% ipython --no-banner

In [1]: import numpy as np

In [2]: import numpy.linalg as la

In [3]: np.set_printoptions(precision=2, suppress=True, linewidth=140, legacy="1.25")

In [4]: m1 = np.loadtxt("block7.csv", delimiter=",")

In [5]: m1
Out[5]: 
array([[ 0.37,  1.27,  0.72,  0.67, -0.8 , -0.81, -2.06,  0.26,  0.16,  0.39, -0.7 ],
       [-0.75, -0.88, -0.07, -0.84,  0.95,  0.6 ,  2.18,  0.42, -0.19, -0.61,  0.56],
       [ 1.03, -0.9 , -1.62,  0.52, -0.46,  0.48, -0.51, -1.75,  0.09,  0.63,  0.28],
       [-0.99, -0.44,  0.48, -0.89,  0.97,  0.35,  2.03,  0.95, -0.19, -0.73,  0.39],
       [-0.24, -1.35, -0.9 , -0.59,  0.73,  0.86,  1.96, -0.46, -0.15, -0.3 ,  0.72],
       [ 0.9 ,  0.63, -0.26,  0.88, -0.97, -0.46, -2.12, -0.74,  0.19,  0.69, -0.47],
       [-0.39, -1.26, -0.7 , -0.67,  0.81,  0.81,  2.07, -0.24, -0.16, -0.4 ,  0.69],
       [ 0.91, -1.12, -1.7 ,  0.36, -0.28,  0.63, -0.07, -1.73,  0.06,  0.53,  0.41],
       [ 0.3 , -1.48, -1.47, -0.22,  0.35,  0.9 ,  1.29, -1.19, -0.07,  0.06,  0.69],
       [ 1.13, -0.19, -1.13,  0.81, -0.83,  0.04, -1.5 , -1.48,  0.17,  0.77, -0.09],
       [-1.11,  0.02,  0.97, -0.85,  0.88,  0.07,  1.68,  1.36, -0.18, -0.78,  0.18],
       [-0.38, -1.26, -0.7 , -0.67,  0.81,  0.81,  2.07, -0.24, -0.16, -0.4 ,  0.69],
       [ 0.34, -1.48, -1.5 , -0.18,  0.32,  0.89,  1.22, -1.24, -0.06,  0.09,  0.68],
       [ 0.68,  0.98,  0.22,  0.81, -0.93, -0.66, -2.19, -0.27,  0.19,  0.57, -0.6 ],
       [ 1.11, -0.01, -0.96,  0.85, -0.89, -0.08, -1.69, -1.35,  0.18,  0.78, -0.18],
       [ 1.13, -0.23, -1.16,  0.8 , -0.82,  0.06, -1.46, -1.5 ,  0.16,  0.77, -0.08],
       [ 1.09, -0.7 , -1.51,  0.62, -0.59,  0.36, -0.83, -1.72,  0.12,  0.69,  0.17],
       [-1.09, -0.12,  0.83, -0.87,  0.92,  0.16,  1.8 ,  1.25, -0.18, -0.77,  0.24],
       [-0.11, -1.41, -1.07, -0.51,  0.65,  0.88,  1.83, -0.66, -0.13, -0.22,  0.73],
       [-0.25, -1.34, -0.88, -0.6 ,  0.74,  0.85,  1.97, -0.45, -0.15, -0.31,  0.71],
       [-1.12,  0.55,  1.41, -0.69,  0.67, -0.26,  1.06,  1.66, -0.13, -0.73, -0.09],
       [ 1.01,  0.37, -0.57,  0.89, -0.96, -0.3 , -1.98, -1.02,  0.19,  0.75, -0.35],
       [ 0.19, -1.48, -1.38, -0.3 ,  0.44,  0.9 ,  1.46, -1.06, -0.09, -0.01,  0.71],
       [ 0.84, -1.2 , -1.71,  0.29, -0.19,  0.68,  0.13, -1.7 ,  0.04,  0.47,  0.46]])

In [6]: np.round(la.norm(m1, 2) / la.norm(m1), 2)
Out[6]: 0.77

In [7]: np.argsort(-la.norm(m1, axis=0).round(6), kind="stable")[:3]
Out[7]: array([6, 7, 2])

In [8]: la.matrix_rank(m1, rtol=0.1)
Out[8]: 2

In [9]: la.cond(m1) > 100
Out[9]: True

In [10]: [round(float(x), 2) for x in la.svd(m1, compute_uv=False)[:3]]
Out[10]: [11.27, 9.44, 0.0]

In [11]: np.unique(m1.round(6), axis=0).shape
Out[11]: (24, 11)

In [12]: gram = m1.T @ m1

In [13]: np.allclose(gram, gram.T)
Out[13]: True

In [14]: np.round(la.svd(m1, compute_uv=False) ** 2, 2) + 0
Out[14]: array([126.9,  89.1,   0. ,   0. ,   0. ,   0. ,   0. ,   0. ,   0. ,   0. ,   0. ])

In [15]: np.round(np.trace(gram), 2), (m1 ** 2).sum()
Out[15]: (216.0, 216.0)

In [16]: D = la.norm(m1[:, None] - m1[None], axis=-1)

In [17]: D[:5, :5]
Out[17]: 
array([[0.  , 5.89, 4.46, 5.61, 5.99],
       [5.89, 0.  , 4.8 , 0.99, 1.51],
       [4.46, 4.8 , 0.  , 5.33, 3.74],
       [5.61, 0.99, 5.33, 0.  , 2.45],
       [5.99, 1.51, 3.74, 2.45, 0.  ]])

In [18]: D.shape
Out[18]: (24, 24)

In [19]: np.unravel_index(D.round(6).argmax(), D.shape)
Out[19]: (10, 14)

In [20]: la.matrix_rank(D ** 2)
Out[20]: 3

In [21]: D.mean(axis=1).argmax()
Out[21]: 0

In [22]: (D + 1e9 * np.eye(24)).round(6).argmin(axis=1)
Out[22]: array([13,  3, 16, 17, 19, 21, 11, 23, 12, 15, 17,  6,  8,  5,  9,  9,  2, 10,  4,  4, 10,  5,  8,  7])

In [23]: arr = np.array([[1, 0, 3, 4, 3],
    ...:     [1, 5, 5, 0, 3],
    ...:     [8, 7, 8, 4, 3],
    ...:     [0, 1, 7, 6, 8],
    ...:     [0, 7, 3, 9, 4],
    ...:     [6, 2, 3, 7, 0],
    ...:     [0, 2, 1, 8, 5],
    ...:     [2, 7, 0, 2, 2],
    ...:     [8, 2, 7, 5, 0],
    ...:     [3, 0, 4, 6, 7],
    ...:     [4, 2, 7, 1, 7],
    ...:     [4, 6, 9, 9, 6]])

In [24]: arr[-1] = arr[0] + 5 * arr[1]

In [25]: arr
Out[25]: 
array([[ 1,  0,  3,  4,  3],
       [ 1,  5,  5,  0,  3],
       [ 8,  7,  8,  4,  3],
       [ 0,  1,  7,  6,  8],
       [ 0,  7,  3,  9,  4],
       [ 6,  2,  3,  7,  0],
       [ 0,  2,  1,  8,  5],
       [ 2,  7,  0,  2,  2],
       [ 8,  2,  7,  5,  0],
       [ 3,  0,  4,  6,  7],
       [ 4,  2,  7,  1,  7],
       [ 6, 25, 28,  4, 18]])

In [26]: idx = arr[:, 2] > np.median(arr[:, 2])

In [27]: u = arr[idx].mean(axis=0) - arr[~idx].mean(axis=0)

In [28]: u
Out[28]: array([ 2.5 ,  4.  ,  8.  , -2.67,  3.  ])

In [29]: np.argsort(-np.abs(u).round(6), kind="stable")
Out[29]: array([2, 1, 4, 3, 0])

In [30]: (((arr - arr.mean(axis=0)) @ u > 0) == idx).mean()
Out[30]: 0.75

In [31]: idx.astype(int)
Out[31]: array([0, 1, 1, 1, 0, 0, 0, 0, 1, 0, 1, 1])
